% python3 -q
>>> import numpy as np
>>> np.set_printoptions(precision=2, suppress=True, linewidth=200)
>>> u = np.array([3, 3, 1])
>>> g = np.array([2, 1, 0, 2, 2, 2, 0])
>>> X = np.outer(u, g)
>>> X
array([[6, 3, 0, 6, 6, 6, 0],
       [6, 3, 0, 6, 6, 6, 0],
       [2, 1, 0, 2, 2, 2, 0]])
>>> rng = np.random.default_rng(962113)
>>> out = X + rng.integers(-2, 3, (3, 1)) @ rng.integers(-2, 3, (1, 7))
>>> out
array([[10,  3,  0,  4, 10,  4,  2],
       [10,  3,  0,  4, 10,  4,  2],
       [ 6,  1,  0,  0,  6,  0,  2]])
>>> np.linalg.matrix_rank(out - X, tol=1e-8)
np.int64(1)
>>> np.abs(out - X).sum(axis=1)
array([14, 14, 14])
>>> u = np.array([0, -4, -9])
>>> np.cross(X[0, :3], X[2, :3])
array([0, 0, 0])
>>> np.array([np.convolve(row, u, "same") for row in X])
array([[-24, -66, -27, -24, -78, -78, -54],
       [-24, -66, -27, -24, -78, -78, -54],
       [ -8, -22,  -9,  -8, -26, -26, -18]])
>>> np.polyval(u, X[0])
array([-33, -21,  -9, -33, -33, -33,  -9])
>>> rk = np.linalg.matrix_rank(X)
>>> rk
np.int64(1)
>>> null = np.linalg.svd(X)[2][rk:].T
>>> np.round(X @ null, 2) + 0
array([[0., 0., 0., 0., 0., 0.],
       [0., 0., 0., 0., 0., 0.],
       [0., 0., 0., 0., 0., 0.]])
>>> null.shape
(7, 6)
>>> [int(np.linalg.matrix_rank(np.delete(X, i, axis=0))) for i in range(3)]
[1, 1, 1]
>>> np.allclose(X @ null, 0)
True
>>> np.linalg.matrix_rank(X.T @ X), np.linalg.matrix_rank(X @ X.T)
(np.int64(1), np.int64(1))
>>> X @ np.linalg.pinv(X) @ X
array([[6., 3., 0., 6., 6., 6., 0.],
       [6., 3., 0., 6., 6., 6., 0.],
       [2., 1., 0., 2., 2., 2., 0.]])
>>> np.allclose(X[:-1].T @ np.linalg.lstsq(X[:-1].T, X[-1])[0], X[-1])
True
>>> np.unique(X.round(6), axis=0).shape
(2, 7)
>>> np.abs(np.diag(np.linalg.qr(X)[1])) > 1e-9
array([ True, False, False])
>>> np.round(np.trace(np.linalg.pinv(X) @ X), 2)
np.float64(1.0)
>>> left, sigma, VT = np.linalg.svd(X)
>>> V = VT[:(sigma > 1e-8).sum()]
>>> x = X[1] + 4 * X[2] + rng.integers(2) * np.eye(7)[2]
>>> x
array([14.,  7.,  1., 14., 14., 14.,  0.])
>>> np.diag(V.T @ V)
array([0.24, 0.06, 0.  , 0.24, 0.24, 0.24, 0.  ])
>>> round(np.linalg.norm(x - V.T @ V @ x), 2)
np.float64(1.0)
>>> np.linalg.matrix_rank(np.vstack([X, x]))
np.int64(2)
>>> print(np.allclose(V.T @ V @ x, x))
False
>>> mat = np.loadtxt("run1.csv", delimiter=",")
>>> mat
array([[ -1.,  -2.,  -2.,   0.,  -1.,   2.],
       [ -2.,   1.,  -1.,  -2.,   2.,   0.],
       [ -1.,   1.,   0.,   1.,   2.,   2.],
       [  1.,   1.,  -2.,   0.,  -1.,   1.],
       [  0.,  -1.,   2.,   0.,  -2.,   1.],
       [  1.,  -1.,   0.,  -2.,   2.,  -1.],
       [ -2.,   1.,   1.,   0.,   2.,   1.],
       [-11.,   3.,  -7., -10.,   9.,   2.]])
>>> P = mat @ np.linalg.solve(mat.T @ mat, mat.T)
>>> P @ mat[:, 4]
array([-1.,  2.,  2., -1., -2.,  2.,  2.,  9.])
>>> print(np.round(np.linalg.eigvalsh(P), 2) + 0)
[0. 0. 1. 1. 1. 1. 1. 1.]
>>> ang = np.radians(180)
>>> R = np.eye(6)
>>> R[2, 2] = R[4, 4] = np.cos(ang)
>>> R[2, 4], R[4, 2] = -np.sin(ang), np.sin(ang)
>>> R.round(2) + 0
array([[ 1.,  0.,  0.,  0.,  0.,  0.],
       [ 0.,  1.,  0.,  0.,  0.,  0.],
       [ 0.,  0., -1.,  0.,  0.,  0.],
       [ 0.,  0.,  0.,  1.,  0.,  0.],
       [ 0.,  0.,  0.,  0., -1.,  0.],
       [ 0.,  0.,  0.,  0.,  0.,  1.]])
>>> out = mat @ R.T
>>> out.round(2) + 0
array([[ -1.,  -2.,   2.,   0.,   1.,   2.],
       [ -2.,   1.,   1.,  -2.,  -2.,   0.],
       [ -1.,   1.,   0.,   1.,  -2.,   2.],
       [  1.,   1.,   2.,   0.,   1.,   1.],
       [  0.,  -1.,  -2.,   0.,   2.,   1.],
       [  1.,  -1.,   0.,  -2.,  -2.,  -1.],
       [ -2.,   1.,  -1.,   0.,  -2.,   1.],
       [-11.,   3.,   7., -10.,  -9.,   2.]])
>>> np.abs(out - mat).max(axis=0)
array([ 0.,  0., 14.,  0., 18.,  0.])
>>> feats = np.loadtxt("w.csv", delimiter=",")
>>> feats
array([[ -1.68,   8.21,  15.48,  -0.18,   6.68,  -6.35,  -2.27],
       [-15.76,   3.35, -10.25,   1.15,  -5.18,  -0.98,  -2.53],
       [ -8.37,   0.24,  -0.17,   6.31,  10.15,   2.1 , -13.52],
       [ -8.06,  -0.11,  12.14,   6.79,   7.57,   0.7 ,  -9.15],
       [  0.76, -11.07,   3.56,  -2.8 ,   2.9 ,  13.87,  -7.45],
       [  3.14,  -0.57,  11.13,  -7.6 ,  13.76,   1.43,  -4.1 ],
       [  2.29,  11.74, -14.26,   3.09,   2.28,  -6.2 ,   0.69],
       [  5.89,  13.37,   4.32,  -6.86,   7.64,  -2.19,  -7.59],
       [ 11.03,  10.84,  -1.27,  -2.45,  -9.45,  -6.42,   4.75],
       [ -5.39,  -1.98,   2.96,  -6.74,  -7.33, -12.19,  10.52],
       [ -0.23,  17.06,   9.36,  -4.4 ,  -0.59,  -0.87,  -0.9 ],
       [ -7.47,   8.72,   7.2 ,   4.64,   5.85, -12.26,   3.23],
       [ 10.53,  -2.04, -12.34,  -6.89,  -6.49,   4.44,   4.83],
       [  8.14,  -6.44,  10.87,   1.7 ,   3.17,   1.06, -12.65],
       [  6.11,   8.21,  -2.93, -15.64,   4.7 ,   3.67,   2.51],
       [ 13.41,  -4.38,   2.11,   1.58,   4.55,  12.42,   4.37],
       [  1.16,   7.48,  -7.97,  -5.72,  -3.27,  -3.31, -15.  ],
       [  5.8 , -12.13,   2.87,  -3.83,  -2.54,   6.01, -12.4 ],
       [-11.22,   2.78,  -0.34, -11.3 ,  -0.44,   8.32,   8.32],
       [ 16.17,  -2.38,  -0.61,  -1.76,  -1.69,  -4.62, -10.26],
       [  8.27,  -6.22,  -5.75,   6.04,   5.78,  -5.49, -12.64],
       [ -6.57,  -0.4 ,  -9.92,  -0.85, -10.08,  -5.35,  11.29],
       [  3.5 ,   3.35,  -2.94,  -8.18,  -1.64, -10.15,  13.97],
       [ -6.39,   7.61, -12.7 ,   5.7 ,   1.77,  -7.79,  -6.62],
       [ -8.43,   5.21,  -0.04,  -9.46,   3.02,   0.1 ,  14.25],
       [ 12.31,  -0.47,   6.58,   5.94,   4.08,  -3.62, -11.83]])
>>> Ac = feats - feats.mean(axis=0)
>>> V = np.linalg.svd(Ac)[2][:5]
>>> out = Ac - Ac @ V.T @ V
>>> print(out.std(axis=0))
[0.84 1.29 1.33 2.82 3.31 1.84 1.95]
>>> np.linalg.norm(out, axis=1).round(6).argmax()
np.int64(15)
>>> z = feats[:, 2] > np.median(feats[:, 2])
>>> u = feats[z].mean(axis=0) - feats[~z].mean(axis=0)
>>> z.astype(int)
array([1, 0, 0, 1, 1, 1, 0, 1, 0, 1, 1, 1, 0, 1, 0, 1, 0, 1, 0, 0, 0, 0, 0, 0, 1, 1])
>>> ((feats - feats.mean(axis=0)) @ u > 0).astype(int)
array([1, 0, 1, 1, 1, 1, 0, 1, 0, 0, 1, 1, 0, 1, 0, 1, 0, 1, 0, 0, 0, 0, 0, 0, 0, 1])
>>> np.argsort(-np.abs(u).round(6), kind="stable")
array([2, 4, 5, 1, 6, 3, 0])
